>>> import numpy as np
>>> np.set_printoptions(suppress=True, linewidth=120)
>>> m1 = np.loadtxt("layer12.csv", delimiter=",")
>>> m1.round(2)
array([[-2.1 , -2.37, -2.81, -2.67],
       [ 2.99, -0.72,  1.74, -3.54],
       [ 3.29,  0.33, -3.63,  0.94],
       [ 0.9 , -4.33,  0.97,  2.12]])
>>> t3 = np.stack([m1, 2 * m1, m1[::-1]])
>>> (t3 @ m1.T).shape
(3, 4, 4)
>>> np.linalg.matrix_rank(t3)
array([4, 4, 4])
>>> np.round(np.einsum("bij,cij->bc", t3, t3), 2) + 0
array([[100., 200.,   0.],
       [200., 400.,   0.],
       [  0.,   0., 100.]])
>>> x0 = np.array([0, 2, 1, 1])
>>> h1 = np.maximum(m1 @ x0, 0)
>>> np.maximum(m1 @ (3 * x0), 0)
array([0., 0., 0., 0.])
>>> np.round(np.maximum(m1 @ x0, 0) - np.maximum(-m1 @ x0, 0), 2)
array([-10.21,  -3.24,  -2.03,  -5.58])
>>> np.round(np.tanh(m1 @ x0), 2)
array([-1.  , -1.  , -0.97, -1.  ])
>>> other = np.array([[-3, 0], [0, -2], [0, 1], [-3, 2]])
>>> np.round(np.einsum("ik,kj->ji", m1, other), 2)
array([[ 14.3 ,   1.63, -12.69,  -9.05],
       [ -3.42,  -3.89,  -2.42,  13.87]])
>>> np.vstack([m1, other.T]).shape
(6, 4)
>>> np.round(np.einsum("ij,ij->i", m1, m1), 2)
array([25., 25., 25., 25.])
>>> Q, r_ = np.linalg.qr(m1)
>>> np.allclose(r_.T @ r_, m1.T @ m1)
True
>>> np.round(np.abs(np.diag(r_)), 2)
array([5., 5., 5., 5.])
>>> np.round(Q @ r_, 2)
array([[-2.1 , -2.37, -2.81, -2.67],
       [ 2.99, -0.72,  1.74, -3.54],
       [ 3.29,  0.33, -3.63,  0.94],
       [ 0.9 , -4.33,  0.97,  2.12]])
>>> r_.round(2) + 0
array([[5., 0., 0., 0.],
       [0., 5., 0., 0.],
       [0., 0., 5., 0.],
       [0., 0., 0., 5.]])
>>> X = np.load("w.npy")
>>> X.round(2)
array([[ 15.31,   3.57,  12.37],
       [  9.91,  -3.29,  17.06],
       [  4.44,  -7.8 ,  17.87],
       [ 13.77,   1.15,  14.46],
       [  1.67,  11.36, -16.38],
       [  6.46,  -6.31,  17.85],
       [ -9.49,   3.7 , -17.21],
       [  8.71,  -4.42,  17.45],
       [-12.57, -13.74,   7.3 ],
       [ -2.27,   9.23, -17.6 ],
       [-16.61,  -6.66,  -8.92],
       [ 16.96,   8.62,   6.17],
       [  9.6 ,  13.77, -10.87],
       [ -4.59, -12.57,  14.87],
       [ -3.83, -12.29,  15.31],
       [-10.09, -13.81,  10.36]])
>>> np.round(X @ np.linalg.pinv(X) @ X, 2)
array([[ 15.31,   3.57,  12.37],
       [  9.91,  -3.29,  17.06],
       [  4.44,  -7.8 ,  17.87],
       [ 13.77,   1.15,  14.46],
       [  1.67,  11.36, -16.38],
       [  6.46,  -6.31,  17.85],
       [ -9.49,   3.7 , -17.21],
       [  8.71,  -4.42,  17.45],
       [-12.57, -13.74,   7.3 ],
       [ -2.27,   9.23, -17.6 ],
       [-16.61,  -6.66,  -8.92],
       [ 16.96,   8.62,   6.17],
       [  9.6 ,  13.77, -10.87],
       [ -4.59, -12.57,  14.87],
       [ -3.83, -12.29,  15.31],
       [-10.09, -13.81,  10.36]])
>>> np.linalg.lstsq(X[:-1].T, X[-1])[2]
np.int32(2)
>>> round(np.trace(np.linalg.pinv(X) @ X), 2)
np.float64(2.0)
